% python3 -q
>>> import numpy as np
>>> import numpy.linalg as la
>>> np.set_printoptions(suppress=True, linewidth=200)
>>> tidy = lambda a: np.round(a, 2) + 0
>>> F = np.loadtxt("mat.csv", delimiter=",")
>>> F
array([[0., 0., 0., 0., 0., 0., 1., 0., 0.],
       [1., 0., 0., 0., 0., 0., 0., 0., 0.],
       [0., 0., 0., 0., 0., 0., 0., 1., 0.],
       [0., 0., 0., 0., 1., 0., 0., 0., 0.],
       [0., 0., 0., 0., 0., 1., 0., 0., 0.],
       [0., 0., 0., 0., 0., 0., 0., 0., 1.],
       [0., 0., 0., 1., 0., 0., 0., 0., 0.],
       [0., 0., 1., 0., 0., 0., 0., 0., 0.],
       [0., 1., 0., 0., 0., 0., 0., 0., 0.]])
>>> x = np.array([2, 0, 0, 0, 1, 3, 3, 0, 0])
>>> y = F @ x
>>> y
array([3., 2., 0., 1., 3., 0., 0., 0., 0.])
>>> tidy(la.solve(F, 5 * y))
array([10.,  0.,  0.,  0.,  5., 15., 15.,  0.,  0.])
>>> tidy(la.solve(F, y))
array([2., 0., 0., 0., 1., 3., 3., 0., 0.])
>>> rng = np.random.default_rng(2092)
>>> lab = rng.permutation(9)
>>> lab
array([3, 1, 5, 7, 0, 4, 6, 8, 2])
>>> B = F[lab][:, lab]
>>> print(tidy(la.det(B)), tidy(la.det(F[lab])))
-1.0 -1.0
>>> tidy(np.sort(np.abs(la.eigvals(B))))
array([1., 1., 1., 1., 1., 1., 1., 1., 1.])
>>> np.diag(B)
array([0., 0., 0., 0., 0., 0., 0., 0., 0.])
>>> np.allclose(B, F)
False
>>> print(B)
[[0. 0. 0. 0. 0. 1. 0. 0. 0.]
 [0. 0. 0. 0. 1. 0. 0. 0. 0.]
 [0. 0. 0. 0. 0. 0. 0. 1. 0.]
 [0. 0. 0. 0. 0. 0. 0. 0. 1.]
 [0. 0. 0. 0. 0. 0. 1. 0. 0.]
 [0. 0. 1. 0. 0. 0. 0. 0. 0.]
 [1. 0. 0. 0. 0. 0. 0. 0. 0.]
 [0. 1. 0. 0. 0. 0. 0. 0. 0.]
 [0. 0. 0. 1. 0. 0. 0. 0. 0.]]
>>> B = F + rng.integers(-2, 3, (9, 1)) @ rng.integers(-2, 3, (1, 9))
>>> B
array([[ 1., -1.,  0., -2.,  0., -1., -1., -2., -1.],
       [ 1.,  0.,  0.,  0.,  0.,  0.,  0.,  0.,  0.],
       [ 1., -1.,  0., -2.,  0., -1., -2., -1., -1.],
       [ 2., -2.,  0., -4.,  1., -2., -4., -4., -2.],
       [-2.,  2.,  0.,  4.,  0.,  3.,  4.,  4.,  2.],
       [ 1., -1.,  0., -2.,  0., -1., -2., -2.,  0.],
       [-2.,  2.,  0.,  5.,  0.,  2.,  4.,  4.,  2.],
       [-1.,  1.,  1.,  2.,  0.,  1.,  2.,  2.,  1.],
       [ 2., -1.,  0., -4.,  0., -2., -4., -4., -2.]])
>>> print(tidy(la.svd(B - F, compute_uv=False)))
[17.89  0.    0.    0.    0.    0.    0.    0.    0.  ]
>>> B - F
array([[ 1., -1.,  0., -2.,  0., -1., -2., -2., -1.],
       [ 0.,  0.,  0.,  0.,  0.,  0.,  0.,  0.,  0.],
       [ 1., -1.,  0., -2.,  0., -1., -2., -2., -1.],
       [ 2., -2.,  0., -4.,  0., -2., -4., -4., -2.],
       [-2.,  2.,  0.,  4.,  0.,  2.,  4.,  4.,  2.],
       [ 1., -1.,  0., -2.,  0., -1., -2., -2., -1.],
       [-2.,  2.,  0.,  4.,  0.,  2.,  4.,  4.,  2.],
       [-1.,  1.,  0.,  2.,  0.,  1.,  2.,  2.,  1.],
       [ 2., -2.,  0., -4.,  0., -2., -4., -4., -2.]])
>>> la.matrix_rank(B - F, tol=1e-8)
np.int64(1)
>>> np.abs(B - F).sum(axis=1)
array([10.,  0., 10., 20., 20., 10., 20., 10., 20.])
